$ python3 -q
>>> import numpy as np
>>> import numpy.linalg as la
>>> np.set_printoptions(precision=2, suppress=True, linewidth=100)
>>> def rnd(a):
...     return np.round(a, 2) + 0
... 
>>> A2 = np.array([[-2, 5, 3, 3, -1, -5, -2],
...     [0, 1, 1, -4, 3, -2, 4],
...     [-5, -3, 5, 4, 1, -4, -2],
...     [-1, -4, 0, 2, -5, -2, 2],
...     [5, -4, -3, -2, -2, 4, 3],
...     [0, 1, 0, 3, 3, 4, 0],
...     [-4, -3, 2, 3, -1, 0, -2]])
>>> m1 = A2 - A2.T
>>> m1
array([[ 0,  5,  8,  4, -6, -5,  2],
       [-5,  0,  4,  0,  7, -3,  7],
       [-8, -4,  0,  4,  4, -4, -4],
       [-4,  0, -4,  0, -3, -5, -1],
       [ 6, -7, -4,  3,  0,  1,  4],
       [ 5,  3,  4,  5, -1,  0,  0],
       [-2, -7,  4,  1, -4,  0,  0]])
>>> np.diff(m1, axis=0)
array([[ -5,  -5,  -4,  -4,  13,   2,   5],
       [ -3,  -4,  -4,   4,  -3,  -1, -11],
       [  4,   4,  -4,  -4,  -7,  -1,   3],
       [ 10,  -7,   0,   3,   3,   6,   5],
       [ -1,  10,   8,   2,  -1,  -1,  -4],
       [ -7, -10,   0,  -4,  -3,   0,   0]])
>>> m1.sum(axis=0)
array([ -8, -10,  12,  17,  -3, -16,   8])
>>> rnd(la.svd(m1, compute_uv=False))
array([15.26, 15.26, 11.24, 11.24,  7.07,  7.07,  0.  ])
>>> np.abs(m1).max()
np.int64(8)
>>> la.lstsq(m1[:-1].T, m1[-1])[2]
np.int32(6)
>>> np.unique(m1.round(6), axis=0).shape
(7, 7)
>>> rnd(m1 @ la.pinv(m1) @ m1)
array([[ 0.,  5.,  8.,  4., -6., -5.,  2.],
       [-5.,  0.,  4.,  0.,  7., -3.,  7.],
       [-8., -4.,  0.,  4.,  4., -4., -4.],
       [-4.,  0., -4.,  0., -3., -5., -1.],
       [ 6., -7., -4.,  3.,  0.,  1.,  4.],
       [ 5.,  3.,  4.,  5., -1.,  0.,  0.],
       [-2., -7.,  4.,  1., -4.,  0.,  0.]])
>>> sv = 3 * 0.7 ** np.arange(5)
>>> Q, _ = la.qr(np.array([[-0.1, 0.4, -0.8, 0.3, 1.1],
...     [-1.0, 1.4, -1.1, -3.0, -0.3],
...     [-0.4, 0.8, 1.2, 0.8, -0.4],
...     [-2.1, -0.8, -0.9, 1.6, -0.6],
...     [0.5, 0.3, -1.0, -0.4, -1.6]]))
>>> rng = np.random.default_rng(50794)
>>> A = rng.normal(size=(25, 5)) * sv @ Q
>>> rnd(A)
array([[-0.89, -0.82,  0.51,  0.17, -1.71],
       [-0.1 , -1.42, -0.18,  0.56, -0.84],
       [ 2.69,  2.81,  0.37,  2.83, -2.41],
       [ 0.55,  0.18,  0.53,  0.92, -0.66],
       [-2.08, -1.35,  1.95,  0.68, -0.45],
       [ 1.43, -1.54, -0.98, -2.21,  2.92],
       [ 0.09,  0.68,  2.17,  0.81, -1.47],
       [-1.62,  0.91,  1.9 ,  0.41, -1.64],
       [ 0.16,  0.85, -0.73, -0.99,  0.49],
       [-0.68,  0.36,  2.21,  2.74, -3.52],
       [-2.18, -3.32,  3.12,  1.96, -3.63],
       [ 1.2 , -0.64, -1.65,  4.21, -2.37],
       [ 1.96, -0.7 , -1.04,  3.17, -1.81],
       [ 0.33, -0.77,  1.18,  3.29, -4.25],
       [ 0.33,  0.2 , -1.13, -0.54,  1.11],
       [ 0.92,  1.64, -0.89, -0.91,  0.68],
       [ 0.61,  0.69,  1.72,  1.57, -2.53],
       [ 0.64,  2.53, -1.18, -0.01,  1.74],
       [ 2.62,  4.28,  1.45,  2.69, -2.01],
       [ 0.99,  1.04, -0.91, -4.14,  2.58],
       [-1.42,  0.85,  2.49, -1.94, -0.05],
       [-1.34, -3.43,  2.91, -0.66, -0.55],
       [-1.23, -1.13, -1.23, -3.01,  1.35],
       [ 0.55,  2.36, -3.21, -3.49,  3.62],
       [ 0.64,  2.32, -2.51,  0.18,  2.96]])
>>> cen = A - A.mean(axis=0)
>>> evecs = la.svd(cen)[2][:3]
>>> A2 = cen - cen @ evecs.T @ evecs
>>> rnd(np.diag(evecs.T @ evecs))
array([0.3 , 0.92, 0.69, 0.64, 0.46])
>>> rnd((cen @ evecs.T).std(axis=0))
array([3.14, 2.18, 1.36])
>>> A2 = A / la.norm(A, axis=1, keepdims=True)
>>> cov = A2 @ A2.T
>>> (cov - 2 * np.eye(25)).round(6).argmax(axis=1)
array([10, 10, 18, 16, 10, 19, 16,  6, 23, 16,  0, 12, 11,  9, 23,  8,  9, 24,  2, 23,  7,  4, 19,
        8, 17])
>>> rnd(np.degrees(np.arccos(np.clip(cov[24, 22], -1, 1))))
np.float64(79.87)
>>> x0 = np.array([3, 2, 3, 2, 1])
>>> target = A @ x0
>>> rnd(la.lstsq(A, target)[0])
array([3., 2., 3., 2., 1.])
>>> rnd(la.solve(A.T @ A, A.T @ target))
array([3., 2., 3., 2., 1.])
>>> rnd(la.pinv(A) @ A)
array([[1., 0., 0., 0., 0.],
       [0., 1., 0., 0., 0.],
       [0., 0., 1., 0., 0.],
       [0., 0., 0., 1., 0.],
       [0., 0., 0., 0., 1.]])
>>> target = target + 0.02 * rng.normal(size=25)
>>> rnd(target)
array([ -4.12,  -3.39,  18.06,   4.82,  -2.18,  -3.23,   8.3 ,   1.87,  -1.46,   7.3 ,  -3.55,
         3.36,   5.88,   5.34,  -1.97,   2.21,   8.95,   5.18,  24.11,  -3.4 ,   1.  ,  -3.98,
       -14.27,  -6.62,   2.34])
>>> b, *_ = la.lstsq(A, target)
>>> rnd(A.T @ (target - A @ b))
array([0., 0., 0., 0., 0.])
>>> rnd(la.norm(target - A @ b))
np.float64(0.08)
